% ipython --no-banner

In [1]: import numpy as np

In [2]: np.set_printoptions(suppress=True, linewidth=100)

In [3]: M = np.array([[-0.7, -0.1, -0.3, -0.6, 0.4],
   ...:     [-0.5, -0.3, -1.4, -1.7, -0.5],
   ...:     [0.7, -1.6, -0.8, 0.2, 0.7],
   ...:     [0.4, -0.5, -0.8, -0.8, 0.1]])

In [4]: rng = np.random.default_rng(366286)

In [5]: M[3] = M[0] + 0.05 * rng.normal(size=5)

In [6]: M.round(2)
Out[6]: 
array([[-0.7 , -0.1 , -0.3 , -0.6 ,  0.4 ],
       [-0.5 , -0.3 , -1.4 , -1.7 , -0.5 ],
       [ 0.7 , -1.6 , -0.8 ,  0.2 ,  0.7 ],
       [-0.59, -0.15, -0.34, -0.62,  0.4 ]])

In [7]: print(np.linalg.matrix_rank(M, rtol=0.1))
3

In [8]: print(round(float(np.linalg.norm(M, 2) / np.linalg.norm(M)), 2))
0.76

In [9]: np.linalg.cond(M) > 100
Out[9]: np.False_

In [10]: np.argsort(-np.linalg.norm(M, axis=0).round(6), kind="stable")[:3]
Out[10]: array([3, 2, 1])

In [11]: Uu, sigma, VT = np.linalg.svd(M, full_matrices=False)

In [12]: np.round(np.abs(VT[0]), 2)
Out[12]: array([0.26, 0.27, 0.61, 0.7 , 0.01])

In [13]: print(round(float(np.sqrt((sigma ** 2).sum())), 2), round(np.linalg.norm(M), 2))
3.44 3.44

In [14]: np.abs(Uu[:, 0]).round(6).argmax()
Out[14]: np.int64(1)

In [15]: (sigma > 1e-8).sum()
Out[15]: np.int64(4)

In [16]: np.round(Uu.T @ M @ VT.T, 2) + 0
Out[16]: 
array([[2.61, 0.  , 0.  , 0.  ],
       [0.  , 2.02, 0.  , 0.  ],
       [0.  , 0.  , 0.97, 0.  ],
       [0.  , 0.  , 0.  , 0.04]])

In [17]: r0, v = M[0], M[2]

In [18]: print(np.round(r0 @ r0, 2))
1.11

In [19]: print(round(float(r0 @ v), 2))
0.07

In [20]: pr = (r0 @ v) / (r0 @ r0) * r0

In [21]: round(float(np.linalg.norm(r0 + v) ** 2 + np.linalg.norm(r0 - v) ** 2), 2)
Out[21]: 10.66

In [22]: print(np.linalg.matrix_rank(np.outer(r0, v)))
1

In [23]: vec = np.array([-3, -5, -5, 1, -3])

In [24]: np.linalg.norm(M @ vec) <= np.linalg.norm(M, 2) * np.linalg.norm(vec) + 1e-9
Out[24]: np.True_

In [25]: np.round(M @ np.eye(5)[2], 2)
Out[25]: array([-0.3 , -1.4 , -0.8 , -0.34])

In [26]: print(np.round(M @ np.ones(5), 2))
[-1.3  -4.4  -0.8  -1.31]

In [27]: np.round((M * vec).sum(axis=1), 2)
Out[27]: array([2.3 , 9.8 , 8.  , 2.43])

In [28]: np.round(np.einsum("ij,j->i", M, vec), 2)
Out[28]: array([2.3 , 9.8 , 8.  , 2.43])

In [29]: Uu, sigma, VT = np.linalg.svd(M)

In [30]: print(sigma.round(2))
[2.61 2.02 0.97 0.04]

In [31]: M2 = Uu[:, :3] @ np.diag(sigma[:3]) @ VT[:3]

In [32]: print(np.round(np.abs(M - M2).max(), 2))
0.02

In [33]: print(np.linalg.matrix_rank(M2))
3

In [34]: np.round(np.linalg.norm(M - M2) / np.linalg.norm(M), 2)
Out[34]: np.float64(0.01)

In [35]: np.linalg.matrix_rank(M, rtol=0.05)
Out[35]: np.int64(3)

In [36]: np.round(np.linalg.norm(M - M2, 2), 2), round(sigma[3], 2)
Out[36]: (np.float64(0.04), np.float64(0.04))

In [37]: E = np.load("test16.npy")

In [38]: E
Out[38]: 
array([[ 2., -1.,  0.,  0.],
       [-1.,  2., -1.,  0.],
       [ 0., -1., -1., -1.],
       [ 0.,  0., -1.,  1.]])

In [39]: # symmetric, so the eigenvalues are real

In [40]: np.einsum("ii->", E)
Out[40]: np.float64(4.0)

In [41]: print(round(float(np.linalg.det(E[::-1])), 2))
-8.0

In [42]: q, R = np.linalg.qr(E)

In [43]: print(q.round(2))
[[-0.89 -0.36 -0.21 -0.16]
 [ 0.45 -0.72 -0.43 -0.32]
 [-0.    0.6  -0.64 -0.48]
 [-0.   -0.   -0.6   0.8 ]]

In [44]: print(np.round(q.T @ q, 2) + 0)
[[1. 0. 0. 0.]
 [0. 1. 0. 0.]
 [0. 0. 1. 0.]
 [0. 0. 0. 1.]]

In [45]: np.trace(q @ q.T)
Out[45]: np.float64(4.0)

In [46]: print([round(float(np.linalg.det(E[:i, :i])), 2) + 0 for i in range(1, 5)])
[2.0, 3.0, -5.0, -8.0]

In [47]: np.all(np.linalg.eigvalsh(E) > 0)
Out[47]: np.False_

In [48]: evals, V = np.linalg.eig(E)

In [49]: np.round(np.sort(np.linalg.eigvals(E @ E)), 2)
Out[49]: array([1.  , 2.32, 2.79, 9.89])

In [50]: evals.round(2)
Out[50]: array([-1.67,  3.15,  1.  ,  1.52])

In [51]: np.round(np.sort(np.linalg.eigvals(E.T)), 2)
Out[51]: array([-1.67,  1.  ,  1.52,  3.15])

In [52]: arr = np.load("sample12.npy")

In [53]: arr
Out[53]: 
array([[ 2,  1,  0,  2],
       [ 4,  2,  0,  4],
       [-2, -1,  0, -2],
       [ 0,  0,  0,  0],
       [-2, -1,  0, -2]])

In [54]: # columns 0 and 3 are equal

In [55]: print(arr.sum(axis=1))
[ 5 10 -5  0 -5]

In [56]: print(round(float(np.linalg.norm(arr)), 2))
7.94

In [57]: np.unravel_index(np.abs(arr).argmax(), arr.shape)
Out[57]: (np.int64(1), np.int64(0))

In [58]: np.linalg.matrix_rank(arr)
Out[58]: np.int64(1)

In [59]: print(np.diff(arr, axis=0))
[[ 2  1  0  2]
 [-6 -3  0 -6]
 [ 2  1  0  2]
 [-2 -1  0 -2]]

In [60]: print(np.round(np.linalg.svd(arr, compute_uv=False), 2) + 0)
[7.94 0.   0.   0.  ]

In [61]: Uu, sigma, VT = np.linalg.svd(arr)

In [62]: V = VT[:(sigma > 1e-8).sum()]

In [63]: vec = arr[2] + -1 * arr[4] + rng.integers(2) * np.eye(4)[2]

In [64]: vec
Out[64]: array([0., 0., 0., 0.])

In [65]: np.allclose(V.T @ V @ vec, vec)
Out[65]: True

In [66]: np.linalg.matrix_rank(np.vstack([arr, vec]))
Out[66]: np.int64(1)

In [67]: round(float(np.linalg.norm(vec - V.T @ V @ vec)), 2)
Out[67]: 0.0

In [68]: r0 = np.array([1, -1, 1])

In [69]: print(np.convolve(arr[2], r0))
[-2  1 -1 -3  2 -2]

In [70]: np.array([np.convolve(row, r0, "same") for row in arr])
Out[70]: 
array([[-1,  1,  3, -2],
       [-2,  2,  6, -4],
       [ 1, -1, -3,  2],
       [ 0,  0,  0,  0],
       [ 1, -1, -3,  2]])

In [71]: np.correlate(arr[2], arr[1], "full")
Out[71]: array([ -8,  -4,  -4, -18,  -4,  -4,  -8])

In [72]: Uu, sigma, VT = np.linalg.svd(arr)

In [73]: print(sigma.round(2) + 0)
[7.94 0.   0.   0.  ]

In [74]: M2 = Uu[:, :1] @ np.diag(sigma[:1]) @ VT[:1]

In [75]: np.linalg.matrix_rank(M2)
Out[75]: np.int64(1)

In [76]: np.round(np.linalg.norm(arr - M2) / np.linalg.norm(arr), 2)
Out[76]: np.float64(0.0)

In [77]: basis = np.array([[0, 2, 0, 1], [0, 2, 1, 1], [2, 0, 1, 1]])

In [78]: data = np.repeat(basis, 25 // 3, axis=0)

In [79]: data = data + 0.05 * rng.normal(size=data.shape)

In [80]: data.round(2) + 0
Out[80]: 
array([[-0.01,  1.95,  0.  ,  0.94],
       [ 0.07,  2.01, -0.04,  1.04],
       [-0.03,  1.97,  0.09,  1.04],
       [-0.02,  1.98, -0.07,  1.11],
       [ 0.05,  2.04,  0.1 ,  1.08],
       [ 0.02,  2.04, -0.06,  0.91],
       [-0.01,  2.  ,  0.03,  1.02],
       [-0.02,  2.03,  0.04,  1.01],
       [ 0.02,  1.95,  1.01,  1.02],
       [-0.01,  1.96,  1.02,  0.93],
       [ 0.05,  1.99,  0.99,  1.03],
       [ 0.02,  2.  ,  0.93,  1.09],
       [-0.01,  2.04,  1.03,  0.99],
       [ 0.08,  2.04,  0.9 ,  1.04],
       [ 0.  ,  1.99,  0.98,  0.97],
       [-0.08,  2.03,  1.03,  0.98],
       [ 1.93, -0.01,  0.96,  1.06],
       [ 1.94, -0.06,  0.99,  1.04],
       [ 1.93,  0.01,  1.07,  1.02],
       [ 1.99, -0.01,  1.  ,  1.03],
       [ 1.92,  0.06,  0.94,  1.07],
       [ 2.02,  0.05,  1.12,  1.02],
       [ 1.94, -0.03,  0.92,  1.01],
       [ 1.98, -0.01,  1.02,  1.07]])

In [81]: proj = data @ np.linalg.solve(data.T @ data, data.T)

In [82]: np.round(np.linalg.eigvalsh(proj), 2) + 0
Out[82]: 
array([0., 0., 0., 0., 0., 0., 0., 0., 0., 0., 0., 0., 0., 0., 0., 0., 0., 0., 0., 0., 1., 1., 1.,
       1.])

In [83]: M2 = np.c_[data[:, :1] @ np.array([[-5]]), np.array([1, 5, 4, -1, 4, 5, -5, -4, 0, 4, -4, -3, 5, 2, 2, -4, -1, -1, -1, 0, 4, 0, 3, -5])]

In [84]: print(M2.round(2))
[[  0.07   1.  ]
 [ -0.33   5.  ]
 [  0.17   4.  ]
 [  0.1   -1.  ]
 [ -0.26   4.  ]
 [ -0.1    5.  ]
 [  0.04  -5.  ]
 [  0.11  -4.  ]
 [ -0.1    0.  ]
 [  0.04   4.  ]
 [ -0.26  -4.  ]
 [ -0.12  -3.  ]
 [  0.06   5.  ]
 [ -0.41   2.  ]
 [  0.02   2.  ]
 [  0.39  -4.  ]
 [ -9.65  -1.  ]
 [ -9.69  -1.  ]
 [ -9.64  -1.  ]
 [ -9.96   0.  ]
 [ -9.61   4.  ]
 [-10.11   0.  ]
 [ -9.69   3.  ]
 [ -9.88  -5.  ]]

In [85]: np.linalg.matrix_rank(M2)
Out[85]: np.int64(2)

In [86]: np.round(np.linalg.lstsq(data, M2[:, 0])[0], 2) + 0
Out[86]: array([-5.,  0.,  0.,  0.])

In [87]: print(np.round(np.linalg.norm(np.linalg.qr(data)[0].T @ M2, axis=0) ** 2 / ((M2 ** 2).sum(axis=0) + 1e-12), 2))
[1.   0.16]

In [88]: print(np.linalg.matrix_rank(np.c_[data, M2]))
5

In [89]: print(np.round(np.linalg.norm(M2 - data @ np.linalg.lstsq(data, M2)[0], axis=0), 2) + 0)
[ 0.   15.03]

In [90]: def softmax(z):
    ...:     e = np.exp(z - z.max(axis=-1, keepdims=True))
    ...:     return e / e.sum(axis=-1, keepdims=True)
    ...: 

In [91]: np.round(softmax(10 * arr[0]), 2) + 0
Out[91]: array([0.5, 0. , 0. , 0.5])

In [92]: np.round(softmax(arr[0] + -3), 2)
Out[92]: array([0.4 , 0.15, 0.05, 0.4 ])

In [93]: np.round(softmax(arr).sum(axis=1), 2)
Out[93]: array([1., 1., 1., 1., 1.])

In [94]: scores = arr @ arr.T / np.sqrt(4)

In [95]: np.round(softmax(scores + np.triu(np.full(scores.shape, -np.inf), 1)), 2) + 0
Out[95]: 
array([[1.  , 0.  , 0.  , 0.  , 0.  ],
       [0.  , 1.  , 0.  , 0.  , 0.  ],
       [0.  , 0.  , 1.  , 0.  , 0.  ],
       [0.25, 0.25, 0.25, 0.25, 0.  ],
       [0.  , 0.  , 0.5 , 0.01, 0.5 ]])

In [96]: F = np.load("case11.npy")

In [97]: F
Out[97]: 
array([[ 75,  76, -31],
       [ 76, 130,  18],
       [-31,  18,  89]])

In [98]: # symmetric

In [99]: proj = np.triu(np.array([[-3, -1, -1], [3, 1, -3], [-3, 3, 3]]), 1) + np.eye(3)

In [100]: M2 = proj @ F @ np.linalg.inv(proj)

In [101]: proj @ F - F @ proj
Out[101]: 
array([[-45., -73., 196.],
       [ 93.,  22., 199.],
       [  0., -31.,  23.]])

In [102]: np.linalg.matrix_rank(M2)
Out[102]: np.int64(3)

In [103]: round(np.linalg.det(M2), 2)
Out[103]: np.float64(119640.0)

In [104]: vec = np.array([4, 3, 5])

In [105]: target = F @ vec

In [106]: target
Out[106]: array([373, 784, 375])

In [107]: np.round(np.linalg.solve(F, target), 2)
Out[107]: array([4., 3., 5.])

In [108]: print(np.round(np.linalg.solve(F, F[:, 0]), 2) + 0)
[1. 0. 0.]

In [109]: low = np.linalg.cholesky(F)

In [110]: print(round(np.prod(np.diag(low)) ** 2, 2), round(np.linalg.det(F), 2))
119640.0 119640.0

In [111]: print(np.round(np.diag(low) ** 2, 2))
[75.   52.99 30.11]

In [112]: idx = rng.permutation(3)

In [113]: M2 = F[:, idx] * rng.choice([-1, 1], 3)

In [114]: M2
Out[114]: 
array([[-31,  76, -75],
       [ 18, 130, -76],
       [ 89,  18,  31]])

In [115]: Uu, _, VT = np.linalg.svd(F.T @ M2)

In [116]: idx
Out[116]: array([2, 1, 0])

In [117]: A = np.load("x.npy")

In [118]: A
Out[118]: 
array([[ 8,  0, 16,  0],
       [ 0,  4,  0,  8],
       [ 2,  0,  4,  0],
       [ 0,  1,  0,  2]])

In [119]: # splits into 2 blocks

In [120]: np.linalg.matrix_rank(A, rtol=0.1)
Out[120]: np.int64(2)

In [121]: [round(float(x), 2) for x in np.linalg.svd(A, compute_uv=False)[:3]]
Out[121]: [18.44, 9.22, 0.0]

In [122]: np.linalg.cond(A) > 100
Out[122]: np.True_

In [123]: np.flatnonzero(np.linalg.matrix_power((A != 0) + (A.T != 0) + np.eye(4), 4)[3])
Out[123]: array([1, 3])

In [124]: (np.linalg.matrix_power((A != 0) + (A.T != 0) + np.eye(4), 4) > 0).astype(int)
Out[124]: 
array([[1, 0, 1, 0],
       [0, 1, 0, 1],
       [1, 0, 1, 0],
       [0, 1, 0, 1]])

In [125]: np.round(np.sort(np.linalg.eigvals(A).real), 2)
Out[125]: array([ 0.,  0.,  6., 12.])

In [126]: np.round(A @ np.linalg.pinv(A) @ A, 2)
Out[126]: 
array([[ 8.,  0., 16.,  0.],
       [ 0.,  4.,  0.,  8.],
       [ 2.,  0.,  4.,  0.],
       [ 0.,  1.,  0.,  2.]])

In [127]: np.linalg.lstsq(A[:-1].T, A[-1])[2]
Out[127]: np.int32(2)

In [128]: np.abs(np.diag(np.linalg.qr(A)[1])) > 1e-9
Out[128]: array([ True,  True, False, False])

In [129]: m1 = np.load("m.npy")

In [130]: m1
Out[130]: 
array([[ -2,  -1,   1,   1],
       [  2,  19,   2,   2],
       [  1,   2,  61,   1],
       [  1,  -2,   2, -19]])

In [131]: evals, V = np.linalg.eig(m1)

In [132]: np.round(np.sort(np.linalg.eigvals(m1.T)), 2)
Out[132]: array([-18.98,  -1.84,  18.69,  61.14])

In [133]: round(float(np.prod(evals)), 2)
Out[133]: 40005.0

In [134]: np.round(np.sort(np.linalg.eigvals(m1 @ m1)), 2)
Out[134]: array([   3.4 ,  349.33,  360.41, 3737.86])

In [135]: np.round(np.sort(np.linalg.eigvals(np.linalg.inv(m1))), 2)
Out[135]: array([-0.54, -0.05,  0.02,  0.05])

In [136]: vec = np.array([1, 1, 1, -1])

In [137]: h1 = np.maximum(E @ vec, 0)

In [138]: np.flatnonzero(h1 > 1e-9)
Out[138]: array([0])

In [139]: print(E.T @ h1)
[ 2. -1.  0.  0.]

In [140]: np.maximum(E @ vec, 0) - np.maximum(-E @ vec, 0)
Out[140]: array([ 1.,  0., -1., -2.])

In [141]: (m1 + m1.T) / 2
Out[141]: 
array([[ -2. ,   0.5,   1. ,   1. ],
       [  0.5,  19. ,   2. ,   0. ],
       [  1. ,   2. ,  61. ,   1.5],
       [  1. ,   0. ,   1.5, -19. ]])

In [142]: m1 @ m1
Out[142]: 
array([[   4,  -17,   59,  -22],
       [  38,  359,  166,    4],
       [  64,  157, 3728,   47],
       [ -23,    3,   81,  360]])

In [143]: print(np.linalg.matrix_power(m1, 2))
[[   4  -17   59  -22]
 [  38  359  166    4]
 [  64  157 3728   47]
 [ -23    3   81  360]]

In [144]: q = m1.astype(float).copy()

In [145]: for j in range(4):
     ...:     q[:, j] -= q[:, :j] @ (q[:, :j].T @ q[:, j])
     ...:     q[:, j] /= np.linalg.norm(q[:, j])
     ...: 

In [146]: np.round(q.T @ m1, 2) + 0
Out[146]: 
array([[ 3.16, 12.65, 20.55, -5.06],
       [ 0.  , 14.49, -7.25,  9.73],
       [ 0.  ,  0.  , 57.05,  3.55],
       [ 0.  ,  0.  ,  0.  , 15.3 ]])

In [147]: np.round(q.T @ q, 2) + 0
Out[147]: 
array([[1., 0., 0., 0.],
       [0., 1., 0., 0.],
       [0., 0., 1., 0.],
       [0., 0., 0., 1.]])

In [148]: q.round(2)
Out[148]: 
array([[-0.63,  0.48,  0.31, -0.52],
       [ 0.63,  0.76, -0.1 , -0.12],
       [ 0.32, -0.14,  0.94,  0.04],
       [ 0.32, -0.41, -0.13, -0.84]])
